% python3 -q
>>> import numpy as np
>>> from numpy import linalg as LA
>>> np.set_printoptions(suppress=True, linewidth=160)
>>> def tidy(a):
...     return np.round(a, 2) + 0
... 
>>> feats = np.array([[-0.5, -0.8, -2.0],
...     [0.4, 0.4, 1.57],
...     [-1.4, 0.6, -5.59],
...     [1.7, 0.1, 6.8],
...     [0.1, 0.4, 0.41],
...     [-1.0, -0.4, -4.01],
...     [-0.3, -0.8, -1.21],
...     [-0.1, 1.2, -0.39],
...     [0.7, 0.9, 2.82],
...     [-0.2, -0.4, -0.81],
...     [1.4, -0.8, 5.6],
...     [1.1, -0.5, 4.39],
...     [-0.6, 1.4, -2.41],
...     [0.4, -0.1, 1.61],
...     [0.9, 1.0, 3.61],
...     [-0.7, 1.2, -2.78],
...     [0.5, -0.3, 1.97],
...     [0.4, 0.3, 1.61],
...     [0.6, 0.0, 2.38]])
>>> r0 = np.array([-8, -1])
>>> tidy(np.cross(feats[18, :3], feats[17, :3]))
array([-0.71, -0.01,  0.18])
>>> tidy(np.correlate(feats[18], feats[17], "full"))
array([0.97, 0.18, 4.07, 0.71, 0.95])
>>> np.polyval(r0, feats[18])
array([ -5.8 ,  -1.  , -20.04])
>>> np.convolve(feats[18], r0)
array([ -4.8 ,  -0.6 , -19.04,  -2.38])
>>> K = np.load("a.npy")
>>> K
array([[ 0.65, -1.5 ,  0.56, -3.11, -3.19,  1.75],
       [ 1.37, -2.02,  0.38, -4.54, -2.67, -1.41],
       [ 0.02, -1.85,  1.63, -0.06,  3.11,  0.07],
       [-0.81,  1.24, -0.37,  2.41,  0.63,  1.52],
       [-0.14,  2.59, -2.11,  0.81, -2.1 , -1.72],
       [ 1.27,  0.  , -0.94, -2.04,  1.76, -8.1 ],
       [-0.59, -0.45,  0.76,  0.67, -1.46,  4.84],
       [-0.1 , -0.28,  0.23, -0.79, -2.45,  3.28],
       [ 0.07,  1.18, -1.06, -0.93, -4.12,  1.63],
       [-0.23,  1.4 , -0.89,  1.1 , -0.46, -0.09],
       [-0.06, -2.16,  1.8 , -0.7 ,  0.54,  3.42],
       [-0.8 , -1.38,  1.76,  1.47,  2.77,  3.36],
       [ 1.16,  0.82, -1.35, -1.24,  2.77, -9.77],
       [ 1.19,  0.47, -1.25, -1.92,  0.22, -6.54],
       [ 1.03,  0.22, -0.92, -2.63, -2.16, -3.22],
       [ 0.45,  1.1 , -1.16,  0.32,  2.43, -6.6 ],
       [ 0.17, -0.76,  0.51, -0.95, -0.97,  1.65],
       [ 0.02, -1.83,  1.53,  0.04,  3.09,  0.16],
       [-0.83,  1.18, -0.34,  2.38,  0.64,  1.56],
       [ 0.78, -0.11, -0.39, -0.73,  2.93, -6.46],
       [ 0.82, -1.18,  0.35, -2.42, -0.55, -1.6 ],
       [ 0.86, -1.18,  0.36, -2.43, -0.59, -1.44],
       [ 0.49, -0.22, -0.32, -2.03, -3.56,  1.74],
       [-0.61, -2.33,  2.27,  0.56,  1.71,  5.06],
       [-1.03, -0.45,  1.2 ,  1.98, -0.22,  6.52],
       [ 0.38, -0.44, -0.17, -2.72, -6.04,  4.96],
       [-1.13,  1.36, -0.02,  4.46,  4.19, -0.24]])
>>> x = np.array([3, 0, -3, 1, -2, -1])
>>> y = K @ x
>>> try:
...     LA.solve(K, y)
... except LA.LinAlgError as e:
...     print("failed:", e)
... 
failed: Last 2 dimensions of the array must be square
>>> tidy(LA.pinv(K) @ K)
array([[1., 0., 0., 0., 0., 0.],
       [0., 1., 0., 0., 0., 0.],
       [0., 0., 1., 0., 0., 0.],
       [0., 0., 0., 1., 0., 0.],
       [0., 0., 0., 0., 1., 0.],
       [0., 0., 0., 0., 0., 1.]])
>>> tidy(LA.solve(K.T @ K, K.T @ y))
array([ 3.,  0., -3.,  1., -2., -1.])
>>> rng = np.random.default_rng(24155)
>>> y = y + 0.1 * rng.normal(size=27)
>>> tidy(y)
array([  1.68,   5.31, -11.06,  -1.73,  12.63,   9.16,  -5.15,   0.  ,   9.1 ,   4.26, -10.68, -15.05,  10.51,  11.57,  10.82,   6.77,  -1.73, -10.84,  -1.97,
         3.28,   1.78,   1.71,   5.88, -16.44, -10.78,   5.99,  -6.9 ])
>>> b, *_ = LA.lstsq(K, y)
>>> tidy(K.T @ (y - K @ b))
array([0., 0., 0., 0., 0., 0.])
>>> b.round()
array([ 4.,  0., -3.,  1., -2., -1.])
>>> tidy(b)
array([ 3.5 ,  0.19, -2.81,  1.06, -1.98, -0.95])
>>> W0 = np.load("layer19.npy")
>>> W0
array([[ 0,  0,  0,  0,  0,  4,  0],
       [ 0,  0,  0,  0,  0,  3,  2],
       [ 2,  0,  3,  0,  0,  0,  0],
       [ 0,  0,  0,  0,  1,  0,  5],
       [ 2,  0,  1,  0,  7,  0,  3],
       [10,  0,  6,  2,  7,  1,  0],
       [ 2,  0,  0,  2,  0,  0,  6],
       [ 7,  0,  3,  3,  1,  2,  0],
       [ 0,  4,  4,  0,  5,  0,  0],
       [ 1,  0,  1,  0,  0,  7,  0],
       [ 0,  0,  0,  0,  0,  1,  0],
       [ 7,  0,  0,  4,  1,  1,  2],
       [ 0,  0,  0,  0,  3,  0,  2],
       [ 4,  0,  0,  2,  0,  2,  1],
       [ 0,  0,  0,  0,  0,  0,  8],
       [ 0,  0,  0,  0,  1,  0,  3],
       [ 4,  0,  1,  0,  3,  2,  0],
       [ 1,  0,  0,  0,  1,  0,  4],
       [ 1,  0,  0,  0,  0,  3,  0],
       [ 5,  0,  4,  0,  1,  7,  0],
       [ 0,  0,  0,  0,  0,  0,  8],
       [ 0,  0,  0,  0,  1,  3,  0],
       [ 1,  0,  0,  0,  1,  0,  3],
       [ 0,  0,  0,  0,  0,  0,  2],
       [ 8,  0,  5,  2,  3,  3,  0],
       [ 1,  0,  0,  0,  0,  6,  0],
       [ 0,  0,  0,  0,  0,  2,  0],
       [ 0,  0,  0,  0,  3,  2,  0],
       [ 6,  0,  1,  1,  0, 10,  0]])
>>> d = LA.norm(W0[:, None] - W0[None], axis=-1)
>>> np.unravel_index(d.round(6).argmax(), d.shape)
(np.int64(5), np.int64(14))
>>> LA.matrix_rank(d ** 2)
np.int64(9)
>>> np.flatnonzero(d[19] < d.mean() / 2)
array([19])
>>> d.shape
(29, 29)
>>> d[19].round(6).argsort(kind="stable")[:4]
array([19, 28,  9, 24])
>>> (d + 1e9 * np.eye(29)).round(6).argmin(axis=1)
array([18,  0, 10, 17, 12, 24,  3, 24, 12, 25, 26,  7, 15, 16, 20, 22, 13, 22,  0, 28, 14,  0, 15, 15,  7,  9, 10, 21, 19])
>>> d.mean(axis=1).argmax()
np.int64(5)
>>> tidy(d[:5, :5])
array([[0.  , 2.24, 5.39, 6.48, 8.89],
       [2.24, 0.  , 5.1 , 4.36, 8.  ],
       [5.39, 5.1 , 0.  , 6.24, 7.87],
       [6.48, 4.36, 6.24, 0.  , 6.71],
       [8.89, 8.  , 7.87, 6.71, 0.  ]])
